>>> import numpy as np
>>> from numpy import linalg as LA
>>> np.set_printoptions(precision=2, suppress=True, linewidth=100, legacy="1.25")
>>> tidy = lambda a: np.round(a, 2) + 0
>>> A = np.load("dump.npy")
>>> A
array([[ 2.3, -2. ,  2. ],
       [ 2. , -0.7,  0. ],
       [ 2. , -2. ,  2.3]])
>>> rng = np.random.default_rng(67)
>>> z = rng.permutation(3)
>>> z
array([2, 1, 0])
>>> B = A[z][:, z]
>>> tidy(np.sort(np.abs(LA.eigvals(B))))
array([0.3, 0.3, 3.3])
>>> B
array([[ 2.3, -2. ,  2. ],
       [ 0. , -0.7,  2. ],
       [ 2. , -2. ,  2.3]])
>>> np.kron(np.eye(2, dtype=int), B)
array([[ 2.3, -2. ,  2. ,  0. , -0. ,  0. ],
       [ 0. , -0.7,  2. ,  0. , -0. ,  0. ],
       [ 2. , -2. ,  2.3,  0. , -0. ,  0. ],
       [ 0. , -0. ,  0. ,  2.3, -2. ,  2. ],
       [ 0. , -0. ,  0. ,  0. , -0.7,  2. ],
       [ 0. , -0. ,  0. ,  2. , -2. ,  2.3]])
>>> tidy(LA.det(2 * B)), tidy(LA.det(B))
(2.38, 0.3)
>>> Uu, sig, Vt = LA.svd(A)
>>> np.argmax(sig[:-1] / (sig[1:] + 1e-6)) + 1
2
>>> B = Uu[:, :2] @ np.diag(sig[:2]) @ Vt[:2]
>>> LA.matrix_rank(A, rtol=0.05)
2
>>> tidy(np.abs(A - B).max())
0.02
>>> LA.matrix_rank(B)
2
>>> tidy(LA.norm(A - B) / LA.norm(A))
0.01
>>> tidy(B)
array([[ 2.31, -1.98,  2.01],
       [ 2.  , -0.71,  0.  ],
       [ 1.99, -2.02,  2.29]])
>>> tidy(np.poly(A))
array([ 1.  , -3.9 ,  2.07, -0.3 ])
>>> tidy(LA.det(2 * A)), tidy(LA.det(A))
(2.38, 0.3)
>>> f = np.array([2, -2])
>>> np.cross(A[0, :3], A[1, :3])
array([1.4 , 4.  , 2.39])
>>> tidy(np.correlate(A[0], A[1], "full"))
array([ 0.  , -1.61,  6.  , -5.4 ,  4.  ])
>>> E = np.loadtxt("run11.csv", delimiter=",")
>>> tidy(E)
array([[ 0.39,  0.44,  1.91],
       [-1.95,  0.28,  0.33],
       [ 0.2 ,  1.93, -0.49]])
>>> tidy(LA.det(E[::-1]))
8.0
>>> mat = np.array([[0, 0, 0, 0, 0, 0],
...     [0, 3, 0, 0, 0, 0],
...     [-3, -3, 2, 0, 0, 0],
...     [-3, 1, 2, 3, 0, 0],
...     [-2, 0, 2, 2, 3, 0],
...     [-3, -3, -2, -2, 0, 2]])
>>> tidy(mat @ LA.pinv(mat) @ mat)
array([[ 0.,  0.,  0.,  0.,  0.,  0.],
       [ 0.,  3.,  0.,  0.,  0.,  0.],
       [-3., -3.,  2.,  0.,  0.,  0.],
       [-3.,  1.,  2.,  3.,  0.,  0.],
       [-2.,  0.,  2.,  2.,  3.,  0.],
       [-3., -3., -2., -2.,  0.,  2.]])
>>> tidy(np.trace(LA.pinv(mat) @ mat))
5.0
>>> Uu, sig, Vt = LA.svd(mat)
>>> np.argmax(sig[:-1] / (sig[1:] + 1e-6)) + 1
5
>>> B = Uu[:, :5] @ np.diag(sig[:5]) @ Vt[:5]
>>> LA.matrix_rank(B)
5
>>> tidy(np.abs(mat - B).max())
0.0
>>> LA.matrix_rank(mat, rtol=0.05)
5
>>> tidy(B)
array([[ 0.,  0.,  0.,  0.,  0.,  0.],
       [ 0.,  3.,  0.,  0.,  0.,  0.],
       [-3., -3.,  2.,  0.,  0.,  0.],
       [-3.,  1.,  2.,  3.,  0.,  0.],
       [-2.,  0.,  2.,  2.,  3.,  0.],
       [-3., -3., -2., -2.,  0.,  2.]])
>>> tidy(LA.norm(mat - B) / LA.norm(mat))
0.0
>>> r = LA.matrix_rank(mat)
>>> r
5
>>> N = LA.svd(mat)[2][r:].T
>>> [int(LA.matrix_rank(mat[:, :j + 1])) for j in range(6)]
[1, 2, 3, 4, 5, 5]
>>> tidy(mat @ N)
array([[0.],
       [0.],
       [0.],
       [0.],
       [0.],
       [0.]])
>>> tidy(N @ N.T)
array([[ 0.08,  0.  ,  0.12,  0.  , -0.03,  0.24],
       [ 0.  ,  0.  ,  0.  ,  0.  ,  0.  ,  0.  ],
       [ 0.12,  0.  ,  0.18,  0.  , -0.04,  0.36],
       [ 0.  ,  0.  ,  0.  ,  0.  ,  0.  ,  0.  ],
       [-0.03,  0.  , -0.04,  0.  ,  0.01, -0.08],
       [ 0.24,  0.  ,  0.36,  0.  , -0.08,  0.73]])
>>> tidy(N[:, 0] / N[np.abs(N[:, 0]).round(6).argmax(), 0])
array([ 0.33,  0.  ,  0.5 ,  0.  , -0.11,  1.  ])
>>> N.shape
(6, 1)
>>> np.allclose(mat @ N, 0)
True
>>> np.allclose(mat @ mat.T, mat.T @ mat)
False
>>> tidy(np.sort(np.abs(LA.eigvals(mat))))
array([0., 2., 2., 3., 3., 3.])
>>> tidy(LA.det(mat))
0.0
>>> np.allclose(mat, mat.T)
False
>>> tidy(np.abs(LA.eigvals(mat)).max())
3.0
>>> (mat - mat.T) / 2
array([[ 0. ,  0. ,  1.5,  1.5,  1. ,  1.5],
       [ 0. ,  0. ,  1.5, -0.5,  0. ,  1.5],
       [-1.5, -1.5,  0. , -1. , -1. ,  1. ],
       [-1.5,  0.5,  1. ,  0. , -1. ,  1. ],
       [-1. ,  0. ,  1. ,  1. ,  0. ,  0. ],
       [-1.5, -1.5, -1. , -1. ,  0. ,  0. ]])
>>> W0 = np.load("sample3.npy")
>>> W0
array([[ 5,  2,  9,  4, -3],
       [ 2,  4,  6,  4, -6],
       [ 9,  6, 18,  9, -9],
       [ 4,  4,  9,  5, -6],
       [-3, -6, -9, -6,  9]])
>>> LA.matrix_rank(W0, rtol=0.1)
2
>>> LA.cond(W0) > 100
True
>>> tidy(LA.norm(W0, 2) / LA.norm(W0))
0.99
>>> [round(float(x), 2) for x in LA.svd(W0, compute_uv=False)[:3]]
[35.03, 5.97, 0.0]
>>> P = np.triu(np.array([[2, 0, 2, -2, 2],
...     [1, 0, 0, 0, -2],
...     [1, 2, 1, 2, -2],
...     [1, 1, -2, 0, 0],
...     [1, -2, 1, 0, 2]]), 1) + np.eye(5)
>>> B = P @ W0 @ LA.inv(P)
>>> tidy(np.poly(B))
array([  1., -41., 209.,   0.,   0.,   0.])
>>> P @ W0 - W0 @ P
array([[  4.,  -8., -10., -12.,  24.],
       [  6.,  12.,  14.,   4.,  -2.],
       [ 14.,  20.,  18.,   4.,   0.],
       [  0.,   0.,  -8., -10.,  18.],
       [  0.,   0.,   6.,  12., -24.]])
>>> tidy(LA.det(B))
0.0
>>> B
array([[  9.,  -6.,  -9.,  36., -39.],
       [  8.,  16.,   8.,  16.,   8.],
       [ 23.,  26.,   8.,  61., -17.],
       [  4.,   4.,   1.,  11.,  -4.],
       [ -3.,  -6.,  -3.,  -6.,  -3.]])
>>> LA.matrix_rank(B)
2
>>> J = np.load("layer8.npy")
>>> J
array([[ -3.57, -13.38,   4.55,   2.92],
       [ -0.66,   2.68,  -2.05,  -1.88],
       [ 28.17,  20.12,   1.57,  -1.42],
       [ 13.65,  -8.62, -10.89,   2.67],
       [ 22.05,  13.31,  -4.09,   0.31],
       [ -7.73,  24.47,   1.85,   0.71],
       [-25.06, -15.37,   3.76,   0.67],
       [  7.46,  -8.66,  -0.13,   2.61],
       [ -0.49,   0.36,  -4.  ,   0.89],
       [-36.79,   0.33,  -3.66,   1.56],
       [ -6.81,  -0.88,   1.58,   3.92],
       [-18.48,   2.69,   0.73,  -2.16],
       [-22.  ,  -5.32,   1.92,   4.18],
       [ 13.3 ,  -8.28,  -5.06,   0.62],
       [ -5.48,  -1.85,   2.22,  -0.17],
       [ 26.12, -15.69,  -1.95,   1.46],
       [-17.52, -14.72,   5.69,   3.61],
       [ -2.37, -10.48,  -2.44,   0.25],
       [  9.74,   9.01,  -0.33,  -1.81],
       [  7.37,  -2.88,   0.93,   2.38],
       [ -3.57,  -6.67,  -2.79,   1.47],
       [-12.56,  -6.49,  -2.66,   3.74],
       [ 13.21,  -1.68,  -0.78,  -2.35],
       [-13.27,   9.88,  -0.22,   0.16]])
>>> f = np.array([0, -1])
>>> np.polyval(f, J[7])
array([-1., -1., -1., -1.])
>>> Uu, sig, Vt = LA.svd(J, full_matrices=False)
>>> Uu.shape, sig.shape, Vt.shape
((24, 4), (4,), (4, 4))
>>> tidy(Uu.T @ J @ Vt.T)
array([[80.75,  0.  ,  0.  ,  0.  ],
       [ 0.  , 50.76,  0.  ,  0.  ],
       [ 0.  ,  0.  , 16.52,  0.  ],
       [ 0.  ,  0.  ,  0.  ,  9.05]])
>>> tidy(Uu.T @ Uu)
array([[1., 0., 0., 0.],
       [0., 1., 0., 0.],
       [0., 0., 1., 0.],
       [0., 0., 0., 1.]])
>>> np.abs(Uu[:, 0]).round(6).argmax()
9
>>> tidy(np.sqrt((sig ** 2).sum())), tidy(LA.norm(J))
(97.22, 97.22)
>>> np.allclose(Uu * sig @ Vt, J)
True
>>> cen = J - J.mean(axis=0)
>>> evecs = LA.svd(cen)[2][:2]
>>> B = cen - cen @ evecs.T @ evecs
>>> tidy(np.diag(evecs.T @ evecs))
array([0.99, 0.99, 0.01, 0.01])
>>> LA.norm(B, axis=1).round(6).argmax()
3
>>> tidy(LA.norm(B) / LA.norm(cen))
0.19
>>> def softmax(z):
...     e = np.exp(z - z.max(axis=-1, keepdims=True))
...     return e / e.sum(axis=-1, keepdims=True)
... 
>>> tidy(softmax(J[9]))
array([0.  , 0.23, 0.  , 0.77])
>>> att = J @ J.T / np.sqrt(4)
>>> softmax(att).round(6).argmax(axis=1)
array([ 6,  5,  2, 15,  2,  5,  9, 15,  3,  9,  9,  9,  9, 15,  9, 15,  6,  6,  2, 15,  6,  9, 15,
        9])
>>> M = np.array([[-0.39, 3.3, 0.26, 0.75, 0.58],
...     [-0.98, 2.92, -0.64, -1.1, 0.96],
...     [0.41, -0.88, 0.35, 0.65, -0.37],
...     [0.77, -1.6, 0.67, 1.25, -0.69],
...     [-0.7, 0.08, -0.94, -1.9, 0.5],
...     [-0.62, 1.66, -0.45, -0.8, 0.59]])
>>> Uu, sig, Vt = LA.svd(M)
>>> tidy(sig)
array([5.67, 2.96, 0.  , 0.  , 0.  ])
>>> np.argmax(sig[:-1] / (sig[1:] + 1e-6)) + 1
2
>>> B = Uu[:, :2] @ np.diag(sig[:2]) @ Vt[:2]
>>> tidy(np.abs(M - B).max())
0.0
>>> tidy(LA.norm(M - B, 2)), tidy(sig[2])
(0.0, 0.0)
>>> tidy(LA.norm(M - B) / LA.norm(M))
0.0
>>> LA.matrix_rank(B)
2
